In [1]: import numpy as np

In [2]: from numpy import linalg as LA

In [3]: np.set_printoptions(precision=3, suppress=True, linewidth=200)

In [4]: J = np.load("out11.npy")

In [5]: print(J)
[[1.    0.9   0.81  0.729 0.656]
 [0.9   1.    0.9   0.81  0.729]
 [0.81  0.9   1.    0.9   0.81 ]
 [0.729 0.81  0.9   1.    0.9  ]
 [0.656 0.729 0.81  0.9   1.   ]]

In [6]: # symmetric, so the eigenvalues are real

In [7]: rng = np.random.default_rng(22)

In [8]: idx = rng.permutation(5)

In [9]: B = J[:, idx] * rng.choice([-1, 1], 5)

In [10]: print(B)
[[ 0.9   -0.81  -0.656  1.    -0.729]
 [ 1.    -0.9   -0.729  0.9   -0.81 ]
 [ 0.9   -1.    -0.81   0.81  -0.9  ]
 [ 0.81  -0.9   -0.9    0.729 -1.   ]
 [ 0.729 -0.81  -1.     0.656 -0.9  ]]

In [11]: Uu, _, vt = LA.svd(J.T @ B)

In [12]: print(idx)
[1 2 4 0 3]

In [13]: print(np.round(Uu @ vt, 3) + 0)
[[ 0.  0.  0.  1.  0.]
 [ 1.  0.  0.  0.  0.]
 [ 0. -1.  0.  0.  0.]
 [ 0.  0.  0.  0. -1.]
 [ 0.  0. -1.  0.  0.]]

In [14]: w1 = np.array([[5, -1, -6, -5, -5],
    ...:     [-3, -5, 2, -9, 9],
    ...:     [9, 8, 2, -2, -6],
    ...:     [1, 4, 7, -7, 8],
    ...:     [-1, 9, -9, -5, -8]])

In [15]: b = np.array([-6, -5, -8, -7, 6])

In [16]: H = np.maximum(J @ w1 + b, 0)

In [17]: print((H > 0).mean(axis=0))
[1. 1. 0. 0. 1.]

In [18]: C = np.array([[0, 0], [3, 3], [0, 0], [1, 2], [1, 0]])

In [19]: print(H @ C)
[[19.224 14.4  ]
 [24.051 18.303]
 [30.51  25.74 ]
 [33.608 28.563]
 [32.958 29.337]]

In [20]: print((H @ C).round(6).argmax(axis=1))
[0 0 0 0 0]

In [21]: O = J.astype(float).copy()

In [22]: for j in range(5):
    ...:     O[:, j] -= O[:, :j] @ (O[:, :j].T @ O[:, j])
    ...:     O[:, j] /= LA.norm(O[:, j])
    ...: 

In [23]: print(np.round(O.T @ O, 3) + 0)
[[1. 0. 0. 0. 0.]
 [0. 1. 0. 0. 0.]
 [0. 0. 1. 0. 0.]
 [0. 0. 0. 1. 0.]
 [0. 0. 0. 0. 1.]]

In [24]: L = LA.cholesky(J)

In [25]: print(np.diag(L) ** 2)
[1.   0.19 0.19 0.19 0.19]

In [26]: print(round(float(np.prod(np.diag(L)) ** 2), 3), np.round(LA.det(J), 3))
0.001 0.001

In [27]: print(L)
[[1.    0.    0.    0.    0.   ]
 [0.9   0.436 0.    0.    0.   ]
 [0.81  0.392 0.436 0.    0.   ]
 [0.729 0.353 0.392 0.436 0.   ]
 [0.656 0.318 0.353 0.392 0.436]]

In [28]: A = np.loadtxt("test1.csv", delimiter=",")

In [29]: print(A)
[[25. 25. 30. 45. 45. 20. 20. 15.  5.]
 [25. 25. 30. 45. 45. 20. 20. 15.  5.]
 [30. 30. 36. 54. 54. 24. 24. 18.  6.]
 [45. 45. 54. 81. 81. 36. 36. 27.  9.]
 [45. 45. 54. 81. 81. 36. 36. 27.  9.]
 [20. 20. 24. 36. 36. 16. 16. 12.  4.]
 [20. 20. 24. 36. 36. 16. 16. 12.  4.]
 [15. 15. 18. 27. 27. 12. 12.  9.  3.]
 [ 5.  5.  6.  9.  9.  4.  4.  3.  1.]]

In [30]: # row 1 repeats row 0

In [31]: rank = LA.matrix_rank(A)

In [32]: print(rank)
1

In [33]: null = LA.svd(A)[2][rank:].T

In [34]: print([int(LA.matrix_rank(np.delete(A, i, axis=0))) for i in range(9)])
[1, 1, 1, 1, 1, 1, 1, 1, 1]

In [35]: print([int(LA.matrix_rank(A[:, :j + 1])) for j in range(9)])
[1, 1, 1, 1, 1, 1, 1, 1, 1]

In [36]: B = A / np.sqrt((A ** 2).mean(axis=1, keepdims=True))

In [37]: print(B[2])
[0.881 0.881 1.057 1.585 1.585 0.705 0.705 0.528 0.176]

In [38]: print(LA.matrix_rank(B) == LA.matrix_rank(A))
True

In [39]: T = np.stack([A, 2 * A, A[::-1]])

In [40]: print(LA.norm(T, axis=(1, 2)))
[290. 580. 290.]

In [41]: print(LA.matrix_rank(T))
[1 1 1]

In [42]: print(T.sum(axis=0))
[[ 80.  80.  96. 144. 144.  64.  64.  48.  16.]
 [ 90.  90. 108. 162. 162.  72.  72.  54.  18.]
 [110. 110. 132. 198. 198.  88.  88.  66.  22.]
 [155. 155. 186. 279. 279. 124. 124.  93.  31.]
 [180. 180. 216. 324. 324. 144. 144. 108.  36.]
 [105. 105. 126. 189. 189.  84.  84.  63.  21.]
 [ 90.  90. 108. 162. 162.  72.  72.  54.  18.]
 [ 70.  70.  84. 126. 126.  56.  56.  42.  14.]
 [ 40.  40.  48.  72.  72.  32.  32.  24.   8.]]

In [43]: print(LA.matrix_rank(T.reshape(3, -1)))
2

In [44]: print(np.round(np.trace(LA.pinv(A) @ A), 3))
1.0

In [45]: print(np.abs(np.diag(LA.qr(A)[1])) > 1e-9)
[ True False False False False False False False False]

In [46]: Uu, sigma, vt = LA.svd(A)

In [47]: vecs = vt[:(sigma > 1e-8).sum()]

In [48]: x = A[8] + 5 * A[7] + rng.integers(2) * np.eye(9)[7]

In [49]: print(x)
[ 80.  80.  96. 144. 144.  64.  64.  48.  16.]

In [50]: print(round(float(LA.norm(x - vecs.T @ vecs @ x)), 3))
0.0

In [51]: print(np.diag(vecs.T @ vecs))
[0.086 0.086 0.124 0.279 0.279 0.055 0.055 0.031 0.003]

In [52]: F = np.diag(np.array([2, -3, 3, 6, -8])) + -1 * np.eye(5, k=1) + -1 * np.eye(5, k=-1)

In [53]: print(F)
[[ 2. -1.  0.  0.  0.]
 [-1. -3. -1.  0.  0.]
 [ 0. -1.  3. -1.  0.]
 [ 0.  0. -1.  6. -1.]
 [ 0.  0.  0. -1. -8.]]

In [54]: # symmetric

In [55]: proj = np.triu(np.array([[0, 0, -3, 0, -1],
    ...:     [0, 1, 0, 2, 0],
    ...:     [-2, -3, 3, 3, -2],
    ...:     [0, -3, -3, 1, -2],
    ...:     [1, 3, -1, -2, -1]]), 1) + np.eye(5)

In [56]: B = proj @ F @ LA.inv(proj)

In [57]: print(round(LA.det(B), 3))
1071.0

In [58]: print(LA.matrix_rank(B))
5

In [59]: print(np.round(np.poly(B), 3) + 0)
[    1.     0.   -65.    90.   584. -1071.]

In [60]: print(np.trace(B), np.trace(F))
0.0 0.0

In [61]: vals, vecs = LA.eigh(F)

In [62]: print(LA.svd(F, compute_uv=False))
[8.072 6.376 3.347 2.896 2.147]

In [63]: print(np.round(vals.sum(), 3), np.trace(F))
-0.0 0.0

In [64]: print(vals)
[-8.072 -3.347  2.147  2.896  6.376]

In [65]: print(np.round(vecs @ np.diag(vals) @ vecs.T, 3) + 0)
[[ 2. -1.  0.  0.  0.]
 [-1. -3. -1.  0.  0.]
 [ 0. -1.  3. -1.  0.]
 [ 0.  0. -1.  6. -1.]
 [ 0.  0.  0. -1. -8.]]

In [66]: print(np.abs(vecs[:, -1]).round(6).argmax())
3

In [67]: print(np.round(vecs.T @ F @ vecs, 3) + 0)
[[-8.072  0.     0.     0.     0.   ]
 [ 0.    -3.347  0.     0.     0.   ]
 [ 0.     0.     2.147  0.     0.   ]
 [ 0.     0.     0.     2.896  0.   ]
 [ 0.     0.     0.     0.     6.376]]

In [68]: print(LA.eigvalsh(F + 3 * np.eye(5)))
[-5.072 -0.347  5.147  5.896  9.376]

In [69]: print((vals > 1e-8).sum(), (vals < -1e-8).sum())
3 2

In [70]: vals, vecs = LA.eig(F)

In [71]: print(np.sort(LA.eigvals(F @ F)))
[ 4.609  8.388 11.204 40.65  65.15 ]

In [72]: print(round(float(np.prod(vals)), 3))
1071.0

In [73]: print(np.sort(LA.eigvals(F.T)))
[-8.072 -3.347  2.147  2.896  6.376]

In [74]: print(vals)
[ 6.376  2.147  2.896 -3.347 -8.072]

In [75]: print(np.sort(LA.eigvals(LA.inv(F))))
[-0.299 -0.124  0.157  0.345  0.466]

In [76]: B = np.array([[-2, 1, -2], [0, -1, 1]])

In [77]: C = np.kron(B, F)

In [78]: print(round(float(LA.norm(C, 2)), 3), round(float(LA.norm(B, 2) * LA.norm(F, 2)), 3))
25.664 25.664

In [79]: print(C)
[[ -4.   2.  -0.  -0.  -0.   2.  -1.   0.   0.   0.  -4.   2.  -0.  -0.  -0.]
 [  2.   6.   2.  -0.  -0.  -1.  -3.  -1.   0.   0.   2.   6.   2.  -0.  -0.]
 [ -0.   2.  -6.   2.  -0.   0.  -1.   3.  -1.   0.  -0.   2.  -6.   2.  -0.]
 [ -0.  -0.   2. -12.   2.   0.   0.  -1.   6.  -1.  -0.  -0.   2. -12.   2.]
 [ -0.  -0.  -0.   2.  16.   0.   0.   0.  -1.  -8.  -0.  -0.  -0.   2.  16.]
 [  0.  -0.   0.   0.   0.  -2.   1.  -0.  -0.  -0.   2.  -1.   0.   0.   0.]
 [ -0.  -0.  -0.   0.   0.   1.   3.   1.  -0.  -0.  -1.  -3.  -1.   0.   0.]
 [  0.  -0.   0.  -0.   0.  -0.   1.  -3.   1.  -0.   0.  -1.   3.  -1.   0.]
 [  0.   0.  -0.   0.  -0.  -0.  -0.   1.  -6.   1.   0.   0.  -1.   6.  -1.]
 [  0.   0.   0.  -0.  -0.  -0.  -0.  -0.   1.   8.   0.   0.   0.  -1.  -8.]]
